>>> import numpy as np
>>> np.set_printoptions(precision=1, suppress=True, linewidth=120)
>>> out = np.array([[0, 1, 2, 2, 3, 1],
...     [3, 2, 1, 3, 1, 0],
...     [0, 3, 1, 2, 1, 0],
...     [1, 2, 0, 3, 2, 3],
...     [3, 1, 2, 1, 0, 1]])
>>> feats = out.T @ out
>>> feats
array([[19, 11,  9, 15,  5,  6],
       [11, 19,  9, 21, 12,  8],
       [ 9,  9, 10, 11,  8,  4],
       [15, 21, 11, 27, 17, 12],
       [ 5, 12,  8, 17, 15,  9],
       [ 6,  8,  4, 12,  9, 11]])
>>> # rank 5
>>> ev, vecs = np.linalg.eigh(feats)
>>> np.linalg.eigvalsh(feats + -1 * np.eye(6))
array([-1. ,  0.8,  4.2,  5.3, 12.4, 73.3])
>>> np.round(np.linalg.svd(feats, compute_uv=False), 1) + 0
array([74.3, 13.4,  6.3,  5.2,  1.8,  0. ])
>>> np.round(vecs.T @ feats @ vecs, 1) + 0
array([[ 0. ,  0. ,  0. ,  0. ,  0. ,  0. ],
       [ 0. ,  1.8,  0. ,  0. ,  0. ,  0. ],
       [ 0. ,  0. ,  5.2,  0. ,  0. ,  0. ],
       [ 0. ,  0. ,  0. ,  6.3,  0. ,  0. ],
       [ 0. ,  0. ,  0. ,  0. , 13.4,  0. ],
       [ 0. ,  0. ,  0. ,  0. ,  0. , 74.3]])
>>> np.unique(ev.round(6) + 0, return_counts=True)[1]
array([1, 1, 1, 1, 1, 1])
>>> ev.round(1) + 0
array([ 0. ,  1.8,  5.2,  6.3, 13.4, 74.3])
>>> np.round(ev.sum(), 1), np.trace(feats)
(np.float64(101.0), np.int64(101))
>>> np.abs(vecs[:, -1]).round(6).argmax()
np.int64(3)
>>> rank = np.linalg.matrix_rank(feats)
>>> rank
np.int64(5)
>>> N = np.linalg.svd(feats)[2][rank:].T
>>> [int(np.linalg.matrix_rank(feats[:, :j + 1])) for j in range(6)]
[1, 2, 3, 4, 5, 5]
>>> [int(np.linalg.matrix_rank(np.delete(feats, i, axis=0))) for i in range(6)]
[5, 5, 5, 5, 5, 5]
>>> [int(np.linalg.matrix_rank(feats[:i])) for i in range(1, len(feats) + 1)]
[1, 2, 3, 4, 5, 5]
>>> np.round(feats @ N, 1) + 0
array([[0.],
       [0.],
       [0.],
       [0.],
       [0.],
       [0.]])
>>> N.shape
(6, 1)
>>> w1 = np.array([[3, 0], [3, 0], [3, 0], [1, 0], [1, 3], [3, 0]])
>>> b = np.array([-1, -2])
>>> H = np.maximum(feats @ w1 + b, 0)
>>> H
array([[154,  13],
       [173,  34],
       [114,  22],
       [220,  49],
       [133,  43],
       [107,  25]])
>>> (H > 0).astype(int)
array([[1, 1],
       [1, 1],
       [1, 1],
       [1, 1],
       [1, 1],
       [1, 1]])
>>> np.linalg.matrix_rank(H)
np.int64(2)
>>> basis = np.array([[2, 1, -1], [2, 2, -1]])
>>> (H @ basis).round(6).argmax(axis=1)
array([0, 0, 0, 0, 0, 0])
>>> w1 @ basis
array([[ 6,  3, -3],
       [ 6,  3, -3],
       [ 6,  3, -3],
       [ 2,  1, -1],
       [ 8,  7, -4],
       [ 6,  3, -3]])
